% ipython --no-banner

In [1]: import numpy as np

In [2]: np.set_printoptions(precision=2, suppress=True, linewidth=100, sign=" ")

In [3]: arr = np.load("out18.npy")

In [4]: arr
Out[4]: 
array([[ 1.  ,  0.  ,  0.  ],
       [ 0.  , -0.71,  0.71],
       [ 0.  , -0.71, -0.71]])

In [5]: P = np.triu(np.array([[3, 2, 3], [2, 3, 3], [1, 2, 0]]), 1) + np.eye(3)

In [6]: other = P @ arr @ np.linalg.inv(P)

In [7]: other
Out[7]: 
array([[ 1.  , -5.54, 12.9 ],
       [ 0.  , -2.83,  7.07],
       [ 0.  , -0.71,  1.41]])

In [8]: round(float(np.trace(other)), 2), round(np.trace(arr), 2)
Out[8]: (-0.41, np.float64(-0.41))

In [9]: np.linalg.matrix_rank(other, rtol=0.1)
Out[9]: np.int64(1)

In [10]: np.argsort(-np.linalg.norm(other, axis=0).round(6), kind="stable")[:3]
Out[10]: array([ 2,  1,  0])

In [11]: vec = np.array([-4, -5, 2])

In [12]: a = np.maximum(arr @ vec, 0)

In [13]: arr * (a > 1e-9)[:, None]
Out[13]: 
array([[ 0.  ,  0.  ,  0.  ],
       [ 0.  , -0.71,  0.71],
       [ 0.  , -0.71, -0.71]])

In [14]: np.flatnonzero(a > 1e-9)
Out[14]: array([ 1,  2])

In [15]: np.maximum(arr @ vec, 0) - np.maximum(-arr @ vec, 0)
Out[15]: array([-4.  ,  4.95,  2.12])

In [16]: np.round(arr @ arr, 2) + 0
Out[16]: 
array([[ 1.,  0.,  0.],
       [ 0.,  0., -1.],
       [ 0.,  1.,  0.]])

In [17]: round(np.linalg.det(arr), 2)
Out[17]: np.float64(1.0)

In [18]: left, sv = np.linalg.svd(arr)
Traceback (most recent call last):
  Cell In[18], line 1
    left, sv = np.linalg.svd(arr)
ValueError: too many values to unpack (expected 2)


In [19]: left, sv, Vt = np.linalg.svd(arr, full_matrices=False)

In [20]: np.allclose(left * sv @ Vt, arr)
Out[20]: True

In [21]: X = np.load("data.npy")

In [22]: X
Out[22]: 
array([[-59.62,  70.89,  59.31,  59.78,  -1.24],
       [-60.43,  69.28,  57.9 ,  61.02,   1.46],
       [-58.87,  69.32,  60.92,  59.71,  -0.14],
       [-61.08,  69.27,  60.82,  60.07,   0.17],
       [-59.39,  68.96,  61.41,  60.22,   0.75],
       [-59.67,  69.2 ,  58.1 ,  59.36,   0.18],
       [-58.41,  70.77,  59.35,  57.78,   1.74],
       [-59.01,  67.37,  60.05,  59.04,   1.37],
       [-61.08,  70.47,  59.56,  59.7 ,  -0.96],
       [-59.38,  70.24,  60.13,  60.33,  -0.27],
       [-61.62,  69.64,  59.88,  60.85,  -0.1 ],
       [-59.12,  69.65,  59.79,  60.68,   0.44],
       [-60.53,  71.44,  61.37,  59.14,  -0.73],
       [-60.15,  69.77,  60.09,  59.81,   1.13],
       [-61.23,  69.98,  60.87,  58.54,   0.78]])

In [23]: cen = (X - X.mean(axis=0)) / X.std(axis=0)

In [24]: cen.std(axis=0)
Out[24]: array([ 1.,  1.,  1.,  1.,  1.])

In [25]: np.argwhere(np.abs(cen) > 2)
Out[25]: 
array([[ 1,  2],
       [ 6,  3],
       [ 7,  1]])

In [26]: beta = np.linalg.lstsq(np.delete(cen, 4, axis=1), cen[:, 4])[0]

In [27]: np.abs(beta).argmax()
Out[27]: np.int64(1)

In [28]: beta
Out[28]: array([ 0.1 , -0.54, -0.18, -0.33])

In [29]: np.round(1 - np.var(cen[:, 4] - np.delete(cen, 4, axis=1) @ beta), 2)
Out[29]: np.float64(0.41)

In [30]: other = X / np.sqrt((X ** 2).mean(axis=1, keepdims=True))

In [31]: np.linalg.matrix_rank(X - X.mean(axis=1, keepdims=True))
Out[31]: np.int64(4)

In [32]: np.linalg.matrix_rank(other) == np.linalg.matrix_rank(X)
Out[32]: np.True_

In [33]: O, _ = np.linalg.qr(np.array([[0.8, 1.3, 0.6, 1.9, -1.6],
    ...:     [0.4, -0.9, 1.1, -0.5, -0.5],
    ...:     [-0.2, 0.3, 0.9, 2.0, 0.7],
    ...:     [0.0, -0.4, -0.9, 1.4, 2.4],
    ...:     [0.2, 0.8, 0.0, 0.1, -0.8]]))

In [34]: A = 3 * O

In [35]: A
Out[35]: 
array([[-2.56,  1.08,  0.04, -0.65, -0.93],
       [-1.28, -2.29, -1.23,  0.04,  0.78],
       [ 0.64,  0.87, -2.09, -1.82,  0.42],
       [-0.  , -0.73,  1.76, -2.19,  0.75],
       [-0.64,  1.14,  0.21,  0.68,  2.6 ]])

In [36]: P = np.triu(np.array([[0, 3, 3, 0, 0],
    ...:     [-3, -1, -1, -3, -1],
    ...:     [3, 0, 3, -1, 1],
    ...:     [1, 0, -2, -2, 1],
    ...:     [2, -1, 1, -2, 1]]), 1) + np.eye(5)

In [37]: other = P @ A @ np.linalg.inv(P)

In [38]: np.linalg.matrix_rank(other)
Out[38]: np.int64(5)

In [39]: other = np.array([[-1, 0, -2], [1, -3, -1]])

In [40]: C = np.kron(other, A)

In [41]: round(float(np.linalg.norm(C, 2)), 2), round(float(np.linalg.norm(other, 2) * np.linalg.norm(A, 2)), 2)
Out[41]: (10.02, 10.02)

In [42]: C.shape
Out[42]: (10, 15)

In [43]: np.linalg.matrix_rank(C)
Out[43]: np.int64(10)

In [44]: O, _ = np.linalg.qr(np.array([[0.5, -1.8, -0.5], [1.4, 0.0, -0.1], [1.8, 0.6, 0.8]]))

In [45]: evals = np.array([2, 1, 1])

In [46]: m1 = O @ np.diag(evals) @ O.T

In [47]: m1
Out[47]: 
array([[ 1.05,  0.13,  0.17],
       [ 0.13,  1.36,  0.46],
       [ 0.17,  0.46,  1.59]])

In [48]: rng = np.random.default_rng(952670)

In [49]: other = arr + rng.integers(-2, 3, (3, 1)) @ rng.integers(-2, 3, (1, 3))

In [50]: other
Out[50]: 
array([[ 3.  ,  4.  , -2.  ],
       [ 2.  ,  3.29, -1.29],
       [-2.  , -4.71,  1.29]])

In [51]: np.abs(other - arr).sum(axis=1)
Out[51]: array([ 8.,  8.,  8.])

In [52]: np.linalg.matrix_rank(other - arr, tol=1e-8)
Out[52]: np.int64(1)

In [53]: other - arr
Out[53]: 
array([[ 2.,  4., -2.],
       [ 2.,  4., -2.],
       [-2., -4.,  2.]])

In [54]: np.round(np.linalg.svd(other - arr, compute_uv=False), 2) + 0
Out[54]: array([ 8.49,  0.  ,  0.  ])

In [55]: O, r_ = np.linalg.qr(m1)

In [56]: np.abs(np.diag(r_))
Out[56]: array([ 1.07,  1.4 ,  1.34])

In [57]: np.allclose(r_.T @ r_, m1.T @ m1)
Out[57]: True

In [58]: np.round(O.T @ O, 2) + 0
Out[58]: 
array([[ 1.,  0.,  0.],
       [ 0.,  1.,  0.],
       [ 0.,  0.,  1.]])

In [59]: np.round(abs(r_[0, 0]), 2), round(np.linalg.norm(m1[:, 0]), 2)
Out[59]: (np.float64(1.07), np.float64(1.07))

In [60]: other = m1 + rng.integers(-2, 3, (3, 1)) @ rng.integers(-2, 3, (1, 3))

In [61]: other
Out[61]: 
array([[-2.95, -1.87,  4.17],
       [ 0.13,  1.36,  0.46],
       [-3.83, -1.54,  5.59]])

In [62]: other - m1
Out[62]: 
array([[-4., -2.,  4.],
       [ 0.,  0.,  0.],
       [-4., -2.,  4.]])

In [63]: np.round(np.linalg.svd(other - m1, compute_uv=False), 2) + 0
Out[63]: array([ 8.49,  0.  ,  0.  ])

In [64]: np.linalg.matrix_rank(other - m1, tol=1e-8)
Out[64]: np.int64(1)

In [65]: evals, evecs = np.linalg.eigh(m1)

In [66]: vec = np.array([2, 5, 8])

In [67]: np.linalg.eigvalsh(m1[1:, 1:])
Out[67]: array([ 1.  ,  1.95])

In [68]: np.round(np.abs(m1).sum(axis=1).max(), 2), round(float(np.abs(evals).max()), 2)
Out[68]: (np.float64(2.22), 2.0)

In [69]: (np.sign(evecs[:, -1].round(6)) == np.sign(evecs[0, -1].round(6))).astype(int)
Out[69]: array([ 1,  1,  1])

In [70]: round(float(vec @ m1 @ vec), 2)
Out[70]: 185.07

In [71]: P = np.triu(np.array([[0, 1, 2], [1, 1, 1], [0, 2, 2]]), 1) + np.eye(3)

In [72]: other = P @ m1 @ np.linalg.inv(P)

In [73]: np.linalg.matrix_rank(other)
Out[73]: np.int64(3)

In [74]: np.trace(other), np.trace(m1)
Out[74]: (np.float64(4.0), np.float64(4.0))

In [75]: P @ m1 - m1 @ P
Out[75]: 
array([[ 0.46,  1.24,  1.43],
       [ 0.17,  0.33, -0.02],
       [ 0.  , -0.17, -0.79]])

In [76]: round(np.linalg.det(other), 2)
Out[76]: np.float64(2.0)

In [77]: np.poly(other)
Out[77]: array([ 1., -4.,  5., -2.])

In [78]: K = np.load("layer7.npy")

In [79]: K
Out[79]: 
array([[ 2. ,  1.4,  1.3],
       [ 2. ,  0. ,  0.1],
       [-4. , -0.4, -1.1]])

In [80]: other = np.array([[1, 0], [1, 3]])

In [81]: C = np.kron(other, K)

In [82]: np.linalg.matrix_rank(C)
Out[82]: np.int64(6)

In [83]: C.shape
Out[83]: (6, 6)

In [84]: labels = rng.permutation(3)

In [85]: labels
Out[85]: array([ 1,  0,  2])

In [86]: other = K[labels][:, labels]

In [87]: round(np.linalg.det(other), 2), round(np.linalg.det(K[labels]), 2)
Out[87]: (np.float64(1.56), np.float64(-1.56))

In [88]: round(float(np.trace(other)), 2)
Out[88]: 0.9

In [89]: np.sort(np.abs(np.linalg.eigvals(other)))
Out[89]: array([ 1.03,  1.03,  1.46])

In [90]: vec = np.array([-5, -8, -8])

In [91]: a = np.maximum(K @ vec, 0)

In [92]: np.maximum(K @ vec, 0) - np.maximum(-K @ vec, 0)
Out[92]: array([-31.6, -10.8,  32. ])

In [93]: a
Out[93]: array([  0.,   0.,  32.])

In [94]: O = K.astype(float).copy()

In [95]: for j in range(3):
    ...:     O[:, j] -= O[:, :j] @ (O[:, :j].T @ O[:, j])
    ...:     O[:, j] /= np.linalg.norm(O[:, j])
    ...: 

In [96]: np.round(O.T @ O, 2) + 0
Out[96]: 
array([[ 1.,  0.,  0.],
       [ 0.,  1.,  0.],
       [ 0.,  0.,  1.]])

In [97]: O
Out[97]: 
array([[ 0.41,  0.9 , -0.14],
       [ 0.41, -0.32, -0.85],
       [-0.82,  0.29, -0.5 ]])

In [98]: np.round(O.T @ K, 2) + 0
Out[98]: 
array([[ 4.9 ,  0.9 ,  1.47],
       [ 0.  ,  1.15,  0.82],
       [ 0.  ,  0.  ,  0.28]])

In [99]: W1 = np.array([[0, -3, 3, -4], [4, 1, 1, -1], [3, 0, -4, 5]])

In [100]: beta = np.array([0, -2, -2, 1])

In [101]: hid = np.maximum(K @ W1 + beta, 0)

In [102]: (hid > 0).astype(int)
Out[102]: 
array([[ 1,  0,  1,  0],
       [ 1,  0,  1,  0],
       [ 0,  1,  0,  1]])

In [103]: np.linalg.matrix_rank(hid)
Out[103]: np.int64(3)

In [104]: C = np.array([[2, -2, 0], [1, -1, -1], [0, 0, 2], [0, 0, -2]])

In [105]: hid @ C
Out[105]: 
array([[ 19. , -19. ,   0.4],
       [  0.6,  -0.6,   7.2],
       [  9.6,  -9.6, -33.4]])

In [106]: W1 @ C
Out[106]: 
array([[ -3,   3,  17],
       [  9,  -9,   3],
       [  6,  -6, -18]])

In [107]: (hid @ C).round(6).argmax(axis=1)
Out[107]: array([ 0,  2,  0])
